$ python3 -q
>>> import numpy as np
>>> np.set_printoptions(precision=2, suppress=True, linewidth=160, legacy="1.25")
>>> K = np.array([[0.0, 0.0, 0.0, 0.0, 1.0, 2.0],
...     [0.0, 0.0, 0.0, 0.0, 2.0, 0.0],
...     [0.0, 0.0, 0.0, 3.0, 1.0, 3.0],
...     [0.0, 0.0, 3.0, 0.0, 0.0, 0.0],
...     [1.0, 2.0, 1.0, 0.0, 0.0, 0.0],
...     [2.0, 0.0, 3.0, 0.0, 0.0, 0.0]])
>>> print(np.all(np.linalg.eigvalsh(K) > 0))
False
>>> O, _ = np.linalg.qr(np.array([[-0.3, 0.2, 0.5, 1.3, -1.2, -0.6, 0.6],
...     [-1.2, -1.0, 1.2, -0.1, -1.3, -0.1, -0.2],
...     [-0.3, 1.0, 0.5, -1.1, 0.1, -1.5, -1.0],
...     [0.4, 0.3, 0.1, 0.6, 1.8, -1.0, 0.4],
...     [0.7, 0.1, 2.2, -1.3, -0.5, 0.3, 0.4],
...     [-2.0, 0.2, 1.7, 0.5, 0.2, -0.2, 0.9],
...     [-0.1, 0.3, 0.7, -0.5, -1.0, 1.5, 0.1]]))
>>> vecs, _ = np.linalg.qr(np.array([[1.6, -0.4, 0.6, 0.6, 0.6, 0.5],
...     [-0.9, -0.3, -0.8, 1.1, -0.5, 0.8],
...     [-0.5, -0.4, 0.0, 0.2, -1.2, -0.7],
...     [-1.2, -0.7, -1.3, 1.5, -1.7, -0.9],
...     [0.5, 0.7, 0.3, -1.6, 0.4, 0.3],
...     [2.7, -1.0, -0.4, -2.1, 0.6, -0.3]]))
>>> sig = 20 * 0.7 ** np.arange(6)
>>> arr = O[:, :6] * sig @ vecs[:6]
>>> print(arr)
[[-0.55  0.97 -0.46  1.37  6.2  -1.69]
 [ 1.38  2.96  4.13  6.77  1.65  9.72]
 [ 3.28 -5.16  5.56 -1.31  2.49 -6.01]
 [-2.72  2.41  0.03 -2.19 -0.36 -4.24]
 [-3.68  1.92  2.19 -9.29  1.02  1.93]
 [ 8.08  3.21  9.27  8.29  6.66 -0.29]
 [ 3.   -0.61  0.84 -2.48  2.3  -0.57]]
>>> print(round(float(arr[2] @ arr[1]), 2))
-50.93
>>> print(np.linalg.norm(arr, axis=0))
[10.4   7.52 11.82 14.68  9.91 12.47]
>>> print(round(np.linalg.norm(arr[2] - arr[1]), 2))
19.62
>>> r0, v = arr[0], arr[4]
>>> print(round(float(r0 @ v), 2))
-6.75
>>> pr = (r0 @ v) / (r0 @ r0) * r0
>>> print(pr)
[ 0.08 -0.15  0.07 -0.21 -0.94  0.26]
>>> print(round(np.linalg.norm(r0 + v) ** 2 + np.linalg.norm(r0 - v) ** 2, 2))
315.48
>>> print(v - pr)
[-3.77  2.07  2.12 -9.08  1.96  1.68]
>>> data = np.array([[3, 0, 2, 1, 0, 2, 0],
...     [1, 1, 3, 0, 0, 1, 0],
...     [3, 3, 2, 2, 1, 2, 0],
...     [2, 0, 1, 3, 3, 2, 1],
...     [3, 2, 3, 2, 1, 0, 2],
...     [3, 1, 1, 1, 1, 2, 0],
...     [0, 3, 3, 3, 0, 2, 1]])
>>> data[:, 5] = -1 * data[:, 2]
>>> print(data)
[[ 3  0  2  1  0 -2  0]
 [ 1  1  3  0  0 -3  0]
 [ 3  3  2  2  1 -2  0]
 [ 2  0  1  3  3 -1  1]
 [ 3  2  3  2  1 -3  2]
 [ 3  1  1  1  1 -1  0]
 [ 0  3  3  3  0 -3  1]]
>>> r0 = np.array([-1, 2])
>>> print(np.polyval(r0, arr[0]))
[ 2.55  1.03  2.46  0.63 -4.2   3.69]
>>> print(np.correlate(arr[0], arr[2], "full"))
[  3.31  -7.23   5.92 -13.69 -25.02  14.38   0.89  28.11 -36.91  29.05  -5.54]
>>> print(np.cross(arr[0, :3], arr[2, :3]))
[ 3.03  1.54 -0.36]
>>> print(np.convolve(arr[0], r0))
[ 0.55 -2.08  2.41 -2.29 -3.47 14.09 -3.38]
>>> mat = np.load("run14.npy")
>>> print(mat)
[[ 0.5   0.7  -2.2  -0.5   0.62]
 [ 0.5  -0.7  -0.5   1.2   1.19]
 [-1.4  -0.1   0.    0.6  -2.84]
 [ 0.3  -1.1  -1.3  -1.6   0.35]
 [ 0.2   1.1   0.8   0.3   0.03]
 [-1.1   0.3   0.7  -1.2  -1.5 ]
 [ 1.1   0.2   0.6   0.1   2.69]
 [ 0.9   0.   -0.3  -1.8   1.69]
 [-0.1   0.9   0.4  -0.6  -0.42]
 [-1.1   1.1   0.1  -0.6  -2.33]
 [-0.5  -0.3   1.2  -1.2  -0.7 ]
 [ 0.4   2.4   0.4   2.4   0.53]
 [ 0.2   0.1   2.1  -1.6   0.6 ]
 [ 1.3   1.1  -0.4  -0.2   2.58]
 [-0.8   0.    2.   -1.3  -1.27]
 [-1.1   1.5   0.9  -0.4  -1.92]
 [-0.9   1.2  -0.6  -0.3  -1.97]
 [ 1.1  -1.   -1.    0.3   2.31]
 [-0.3   1.2  -0.7   0.2  -0.7 ]
 [-0.3   0.6   0.5  -0.8  -0.01]
 [ 0.5  -0.9  -0.4  -0.7   1.29]
 [ 1.2  -0.2  -0.1   0.2   2.06]
 [-0.5  -0.4  -0.1   1.4  -1.39]
 [ 0.2   1.    2.3   0.1   0.49]]
>>> Xc = (mat - mat.mean(axis=0)) / mat.std(axis=0)
>>> print(np.argwhere(np.abs(Xc) > 2))
[[ 0  2]
 [11  1]
 [11  3]
 [23  2]]
>>> print(Xc.std(axis=0))
[1. 1. 1. 1. 1.]
>>> b = np.linalg.lstsq(np.delete(Xc, 3, axis=1), Xc[:, 3])[0]
>>> print(np.abs(b).argmax())
0
>>> print(np.round(1 - np.var(Xc[:, 3] - np.delete(Xc, 3, axis=1) @ b), 2))
0.19
>>> gram = mat.T @ mat
>>> print(np.linalg.svd(mat, compute_uv=False) ** 2)
[77.07 29.53 26.21 14.22  0.31]
>>> gram = np.cov(mat, rowvar=False)
>>> print(gram.shape)
(5, 5)
>>> print(round(float(np.corrcoef(mat[:, 4], mat[:, 3])[0, 1]), 2))
0.05
>>> print(np.argwhere(np.triu(np.abs(np.corrcoef(mat.T)) > 0.8, 1)))
[[0 4]]
>>> print(np.linalg.eigvalsh(gram)[::-1])
[3.35 1.22 1.08 0.5  0.01]
>>> B = np.c_[mat[:, :3] @ np.array([[-2, 2, 0], [2, 2, 0], [-1, 2, 2]]), np.array([-1, 2, 2, -2, 1, -1, -1, 1, -1, 2, 1, 2, 2, -1, 3, -2, -1, -3, 3, 2, 3, 2, 3, -1])]
>>> print(B.round(2) + 0)
[[ 2.6 -2.  -4.4 -1. ]
 [-1.9 -1.4 -1.   2. ]
 [ 2.6 -3.   0.   2. ]
 [-1.5 -4.2 -2.6 -2. ]
 [ 1.   4.2  1.6  1. ]
 [ 2.1 -0.2  1.4 -1. ]
 [-2.4  3.8  1.2 -1. ]
 [-1.5  1.2 -0.6  1. ]
 [ 1.6  2.4  0.8 -1. ]
 [ 4.3  0.2  0.2  2. ]
 [-0.8  0.8  2.4  1. ]
 [ 3.6  6.4  0.8  2. ]
 [-2.3  4.8  4.2  2. ]
 [ 0.   4.  -0.8 -1. ]
 [-0.4  2.4  4.   3. ]
 [ 4.3  2.6  1.8 -2. ]
 [ 4.8 -0.6 -1.2 -1. ]
 [-3.2 -1.8 -2.  -3. ]
 [ 3.7  0.4 -1.4  3. ]
 [ 1.3  1.6  1.   2. ]
 [-2.4 -1.6 -0.8  3. ]
 [-2.7  1.8 -0.2  2. ]
 [ 0.3 -2.  -0.2  3. ]
 [-0.7  7.   4.6 -1. ]]
>>> print(np.round(np.linalg.lstsq(mat, B[:, 0])[0], 2) + 0)
[-2.  2. -1.  0.  0.]
>>> z = mat[:, 0] > np.median(mat[:, 0])
>>> r0 = mat[z].mean(axis=0) - mat[~z].mean(axis=0)
>>> print(np.argsort(-np.abs(r0).round(6), kind="stable"))
[4 0 2 1 3]
>>> print(r0)
[ 1.32 -0.54 -1.21  0.33  2.53]
>>> X = np.loadtxt("arr.csv", delimiter=",")
>>> print(X)
[[-0.04  0.07  0.21 -0.89]
 [-0.67 -0.38 -0.26 -0.05]
 [ 0.04  0.25 -0.6   0.18]
 [ 0.17 -0.74 -0.07 -0.09]
 [ 0.04 -0.01  0.68  0.35]
 [-0.34 -0.32  0.19  0.2 ]
 [-0.63  0.38  0.14  0.01]]
>>> r0, v = X[2], X[3]
>>> print(round(float(r0 @ r0), 2))
0.46
>>> print(np.round(r0 @ v, 2))
-0.15
>>> pr = (r0 @ v) / (r0 @ r0) * r0
>>> print(pr)
[-0.01 -0.08  0.2  -0.06]
>>> print(round(np.linalg.norm(r0 + v) ** 2 + np.linalg.norm(r0 - v) ** 2, 2))
2.09
>>> O, Rm = np.linalg.qr(X)
>>> print(Rm.round(2) + 0)
[[1. 0. 0. 0.]
 [0. 1. 0. 0.]
 [0. 0. 1. 0.]
 [0. 0. 0. 1.]]
>>> print(np.round(np.trace(O @ O.T), 2))
4.0
>>> print(round(float(abs(Rm[0, 0])), 2), round(float(np.linalg.norm(X[:, 0])), 2))
1.0 1.0
